% python3 -q
>>> import numpy as np
>>> import numpy.linalg as la
>>> np.set_printoptions(precision=1, suppress=True, linewidth=100, legacy="1.25")
>>> data = np.load("run10.npy")
>>> print(data)
[[ 3.3 -2.5  2.4  3.5 -0.4 -1.9  0.4]
 [ 2.5 -3.1  1.9  3.2 -0.1 -2.   0.8]
 [ 2.6 -3.1  2.6  2.5  0.  -1.6  0.7]
 [ 2.2 -3.4  2.4  2.4  0.2 -1.9  1.1]
 [ 2.7 -3.   1.8  3.5  0.1 -1.4  1.2]
 [ 2.2 -2.8  2.1  2.7  0.2 -2.3  1.5]
 [ 3.6 -3.1  1.3  2.9 -0.2 -2.4  1.3]
 [ 2.9 -3.   2.5  3.1 -0.6 -2.5  0.9]
 [ 3.  -2.9  2.1  3.1 -0.2 -1.7  1. ]
 [ 3.4 -3.3  1.8  3.1  0.2 -1.6  0.9]
 [ 3.1 -2.8  2.1  3.7 -0.2 -1.8  0.9]
 [ 2.8 -3.1  2.1  3.1  0.1 -2.1  1.5]
 [-2.7 -1.7  2.8 -1.  -0.4 -2.7  1.8]
 [-1.9 -1.5  3.4 -1.3  0.4 -3.1  2. ]
 [-1.8 -2.4  3.1 -1.2  0.2 -2.9  2.2]
 [-2.1 -2.4  3.4 -0.9 -0.1 -3.1  2.2]
 [-1.9 -1.9  3.3 -1.   0.4 -2.7  2.1]
 [-2.2 -2.1  3.2 -1.2  0.2 -3.3  1.7]
 [-2.8 -2.   2.8 -0.7  0.  -2.9  1.8]
 [-1.7 -1.9  3.2 -0.5  0.3 -3.1  2. ]
 [-1.7 -2.   2.7 -0.8  0.  -2.8  2. ]
 [-2.  -2.5  3.2 -1.1 -0.2 -2.3  1.9]
 [-1.9 -2.2  3.1 -1.4  0.1 -3.2  1.9]
 [-2.3 -2.   2.8 -1.   0.2 -3.1  1.8]
 [-2.6 -1.9  2.5 -2.7 -3.   3.2 -1.1]
 [-2.4 -2.4  2.5 -3.  -2.7  3.2 -0.8]
 [-3.  -2.1  2.4 -3.3 -3.3  2.8 -0.5]
 [-3.  -1.5  1.4 -2.8 -3.4  3.  -0.9]
 [-3.1 -2.4  2.3 -2.5 -3.3  2.4 -1.3]
 [-3.3 -1.6  1.5 -3.5 -2.8  3.1 -1.5]
 [-3.3 -2.   1.7 -2.6 -2.8  2.6 -1. ]
 [-3.4 -1.9  2.  -3.  -3.4  3.  -0.9]
 [-2.8 -2.1  1.8 -3.2 -3.   3.3 -1.2]
 [-3.2 -2.1  2.2 -3.2 -3.4  2.6 -0.4]
 [-3.3 -1.6  2.2 -3.1 -3.   2.9 -1. ]
 [-2.9 -2.1  2.  -2.8 -3.1  3.2 -0.6]]
>>> cen = data - data.mean(axis=0)
>>> evecs = la.svd(cen)[2][:3]
>>> A2 = cen - cen @ evecs.T @ evecs
>>> A2.std(axis=0)
array([0.1, 0.2, 0.2, 0.2, 0.2, 0.1, 0.2])
>>> print(round(la.norm(A2) / la.norm(cen), 1))
0.1
>>> np.diag(evecs.T @ evecs)
array([0.7, 0.2, 0.4, 0.6, 0.2, 0.7, 0.2])
>>> M = np.loadtxt("data.csv", delimiter=",")
>>> M
array([[-2. , -1.3,  1.9, -1.4, -2.2],
       [-1.7, -0.7,  2. , -0.6, -1.6],
       [-1.2, -1.3,  2.4, -1.1, -1.6],
       [-2.4, -1. ,  2.6, -1. , -2.2],
       [-1.8, -0.9,  1.4, -0.3, -1.8],
       [-1.6, -0.7,  1.9, -1. , -2. ],
       [-2. , -0.9,  2.2, -0.8, -1.6],
       [-2.2, -0.7,  1.7, -1.1, -1.6],
       [-2.1, -1.1,  1.5, -0.7, -2.1],
       [-2.3, -1.5,  1.8, -1.1, -2.3],
       [ 0.7,  0.6,  0.9,  2.4, -2. ],
       [ 0.9,  1. ,  0.8,  1.5, -2. ],
       [ 1. ,  0.8,  1.4,  2. , -2.1],
       [ 1.4,  0.7,  1.4,  1.8, -2.1],
       [ 1.2,  1. ,  0.6,  2. , -2.4],
       [ 0.4,  0.7,  1. ,  2.3, -2. ],
       [ 0.5,  0.7,  0.9,  2.1, -2. ],
       [ 1.2,  1. ,  0.7,  2.4, -2.1],
       [ 0.7,  0.6,  0.8,  1.4, -2. ],
       [ 1.1,  0.8,  0.7,  2.2, -2.1],
       [-0.6, -1. , -1.6,  2.4, -1.9],
       [-1. , -1.2, -1.7,  2.1, -2. ],
       [-0.9, -1.2, -2. ,  1.9, -2.2],
       [-1.2, -0.6, -1.7,  1.7, -1.9],
       [-1.2, -1.6, -2.3,  2.4, -2. ],
       [-0.2, -1. , -2. ,  1.8, -2.1],
       [-1.4, -0.8, -2.1,  2.6, -2.2],
       [-1.4, -1.2, -1.9,  2.2, -2.4],
       [-0.8, -1.3, -2. ,  2.1, -2. ],
       [-0.8, -1.1, -1.8,  1.8, -1.9]])
>>> cen = (M - M.mean(axis=0)) / M.std(axis=0)
>>> print(np.argwhere(np.abs(cen) > 2))
[]
>>> cen.std(axis=0)
array([1., 1., 1., 1., 1.])
>>> coef = la.lstsq(np.delete(cen, 2, axis=1), cen[:, 2])[0]
>>> print(coef.round(1) + 0)
[ 0.1  0.6 -1.   0. ]
>>> round(float(1 - np.var(cen[:, 2] - np.delete(cen, 2, axis=1) @ coef)), 1)
0.9
